In [1]: import numpy as np

In [2]: np.set_printoptions(suppress=True, linewidth=200)

In [3]: def rd(a):
   ...:     return np.round(a, 1) + 0
   ...: 

In [4]: Q, _ = np.linalg.qr(np.array([[-0.4, 0.0, 1.0, 1.1, 1.6, -1.4, -1.3, 1.3],
   ...:     [-1.6, -0.7, -0.7, 1.2, 0.5, -0.3, 1.0, -0.5],
   ...:     [-0.4, -0.5, -0.2, -0.6, 0.0, 0.6, -0.1, 0.5],
   ...:     [0.7, -0.8, 1.2, -0.2, 0.0, -0.3, 0.7, 0.5],
   ...:     [0.0, 0.5, 0.0, -1.2, 1.3, -0.9, -0.7, 1.3],
   ...:     [-0.2, -0.8, -0.9, 1.3, -0.2, 0.7, 0.0, -0.2],
   ...:     [-1.2, 0.4, 0.5, -1.6, -1.2, -2.2, -0.2, -0.2],
   ...:     [-1.3, 2.1, -1.9, 0.1, -1.3, 0.5, -1.1, 2.5]]))

In [5]: evals = np.array([-1, 1, -2, -2, 1, -2, 1, -1])

In [6]: J = Q @ np.diag(evals) @ Q.T

In [7]: print(rd(J))
[[-1.2 -0.3  0.8 -0.4  0.6  0.6 -0.1 -0.1]
 [-0.3  0.1 -0.2  0.3  0.2 -0.2 -0.2 -0.9]
 [ 0.8 -0.2 -0.9 -0.2  0.2  1.   0.1 -0.4]
 [-0.4  0.3 -0.2 -0.8 -0.5  0.2  0.  -0.2]
 [ 0.6  0.2  0.2 -0.5  0.1 -0.4 -0.9  0.2]
 [ 0.6 -0.2  1.   0.2 -0.4 -0.8  0.4 -0.5]
 [-0.1 -0.2  0.1  0.  -0.9  0.4 -1.3  0.4]
 [-0.1 -0.9 -0.4 -0.2  0.2 -0.5  0.4 -0.2]]

In [8]: rng = np.random.default_rng(2827)

In [9]: lab = rng.permutation(8)

In [10]: print(lab)
[3 2 6 4 0 7 1 5]

In [11]: other = J[lab][:, lab]

In [12]: print(rd(other))
[[-0.8 -0.2  0.  -0.5 -0.4 -0.2  0.3  0.2]
 [-0.2 -0.9  0.1  0.2  0.8 -0.4 -0.2  1. ]
 [ 0.   0.1 -1.3 -0.9 -0.1  0.4 -0.2  0.4]
 [-0.5  0.2 -0.9  0.1  0.6  0.2  0.2 -0.4]
 [-0.4  0.8 -0.1  0.6 -1.2 -0.1 -0.3  0.6]
 [-0.2 -0.4  0.4  0.2 -0.1 -0.2 -0.9 -0.5]
 [ 0.3 -0.2 -0.2  0.2 -0.3 -0.9  0.1 -0.2]
 [ 0.2  1.   0.4 -0.4  0.6 -0.5 -0.2 -0.8]]

In [13]: print(rd(np.diag(other)))
[-0.8 -0.9 -1.3  0.1 -1.2 -0.2  0.1 -0.8]

In [14]: print(rd(np.linalg.det(other)), rd(np.linalg.det(J[lab])))
-8.0 8.0

In [15]: print(np.trace(other))
-5.0
